$ ipython --no-banner

In [1]: import numpy as np

In [2]: import numpy.linalg as la

In [3]: np.set_printoptions(precision=4, suppress=True, linewidth=100)

In [4]: m1 = np.loadtxt("test4.csv", delimiter=",")

In [5]: m1
Out[5]: 
array([[  6.435 ,  16.2871,   0.9123,  -0.3505,   3.113 ,  -8.378 ,  -3.5332],
       [ -5.5734,  -0.645 ,  -5.8382,   8.717 ,  12.4478,  -7.8878,   6.4255],
       [  6.8586,   3.9955,   5.9838,  -8.726 , -11.7163,   6.1047,  -7.1068],
       [ -5.3883, -15.7955,   0.0451,  -1.0549,  -5.0339,   9.4425,   2.4192],
       [ -4.656 , -15.2759,   0.6492,  -1.9285,  -6.1803,   9.9898,   1.6836],
       [  7.0498,  16.3824,   1.5473,  -1.2971,   1.7669,  -7.535 ,  -4.236 ],
       [ -8.3935,  -9.4469,  -5.614 ,   7.8306,   9.2115,  -2.3441,   7.5579],
       [ -7.8121,  -7.0334,  -5.8847,   8.3875,  10.5523,  -4.1606,   7.4741],
       [  8.4557,  15.3468,   3.4693,  -4.2448,  -2.721 ,  -4.1973,  -6.1564],
       [ -8.6136, -14.8948,  -3.8111,   4.7857,   3.6027,   3.4448,   6.456 ],
       [ -1.1804,   8.0059,  -4.29  ,   6.9353,  11.7968, -10.831 ,   3.3965],
       [  1.8023,  12.3156,  -2.6522,   4.748 ,   9.595 , -11.0696,   0.9489],
       [ -7.606 ,  -6.3123,  -5.9303,   8.5009,  10.8764,  -4.6534,   7.4108],
       [  8.7866,  13.8682,   4.3848,  -5.7105,  -5.1666,  -2.0224,  -6.9171],
       [ -6.6142, -16.333 ,  -1.0906,   0.6151,  -2.7411,   8.1527,   3.7335],
       [  8.3017,  15.6449,   3.1896,  -3.8066,  -2.0218,  -4.7705,  -5.8999],
       [  8.012 ,   7.7852,   5.821 ,  -8.2449, -10.1792,   3.6239,  -7.5225],
       [  6.716 ,   3.5917,   5.9797,  -8.745 , -11.8336,   6.3387,  -7.0392],
       [  0.8987,  11.1305,  -3.1935,   5.4859,  10.3976, -11.1329,   1.7205],
       [  7.6427,   6.4376,   5.9234,  -8.4828, -10.8224,   4.5692,  -7.4229],
       [ -3.8005,   3.2424,  -5.3619,   8.2456,  12.6308,  -9.5212,   5.3021],
       [ -7.9152, -16.092 ,  -2.6003,   2.8946,   0.6051,   5.8709,   5.3313],
       [  3.3981,  14.1324,  -1.5926,   3.2721,   7.8669, -10.6472,  -0.4829],
       [  4.7948,  15.3836,  -0.5382,   1.7687,   5.9734,  -9.8964,  -1.8207],
       [ -4.9489, -15.4983,   0.4131,  -1.5883,  -5.7383,   9.7874,   1.9741],
       [  7.4203,  16.3373,   1.9684,  -1.9315,   0.8406,  -6.9117,  -4.6851],
       [  7.078 ,   4.6374,   5.9824,  -8.6838, -11.5127,   5.7216,  -7.2055],
       [  3.2614,  -4.3062,   5.1727,  -8.0283, -12.5533,   9.8848,  -4.931 ],
       [  8.0404,   7.897 ,   5.81  ,  -8.2214, -10.1205,   3.542 ,  -7.5281],
       [  4.7223,  -1.3042,   5.6406,  -8.5424, -12.6289,   8.7652,  -5.9069],
       [ -5.2203,   0.1847,  -5.7641,   8.6577,  12.5466,  -8.2755,   6.2156],
       [ -7.1333, -16.3801,  -1.6392,   1.4351,  -1.5671,   7.4034,   4.3352],
       [  1.5218,  -7.4399,   4.4501,  -7.1402, -11.9669,  10.7218,  -3.6585],
       [  7.1906,  16.3761,   1.7033,  -1.5314,   1.4271,  -7.3103,  -4.404 ],
       [  6.9292,   4.1993,   5.9844,  -8.7142, -11.654 ,   5.9846,  -7.1393],
       [ -3.3284,   4.1767,  -5.1972,   8.0568,  12.5658,  -9.8426,   4.9777],
       [ -1.5061, -11.9389,   2.8341,  -4.9973,  -9.8715,  11.1037,  -1.2048],
       [  8.3677,  15.5292,   3.305 ,  -3.9869,  -2.3079,  -4.5385,  -6.0068],
       [  8.4413,   9.6889,   5.5754,  -7.7575,  -9.0522,   2.1457,  -7.5539],
       [ -5.8811, -16.0694,  -0.3897,  -0.4198,  -4.1774,   8.9892,   2.933 ]])

In [6]: cent = m1[[31, 19]].astype(float)

In [7]: for _ in range(3):
   ...:     z = la.norm(m1[:, None] - cent, axis=-1).argmin(axis=1)
   ...:     cent = np.array([m1[z == j].mean(axis=0) for j in range(2)])
   ...: 

In [8]: z
Out[8]: 
array([1, 0, 1, 0, 0, 1, 0, 0, 1, 0, 0, 1, 0, 1, 0, 1, 1, 1, 1, 1, 0, 0, 1, 1, 0, 1, 1, 1, 1, 1, 0,
       0, 1, 1, 1, 0, 0, 1, 1, 0])

In [9]: print(np.bincount(z))
[17 23]
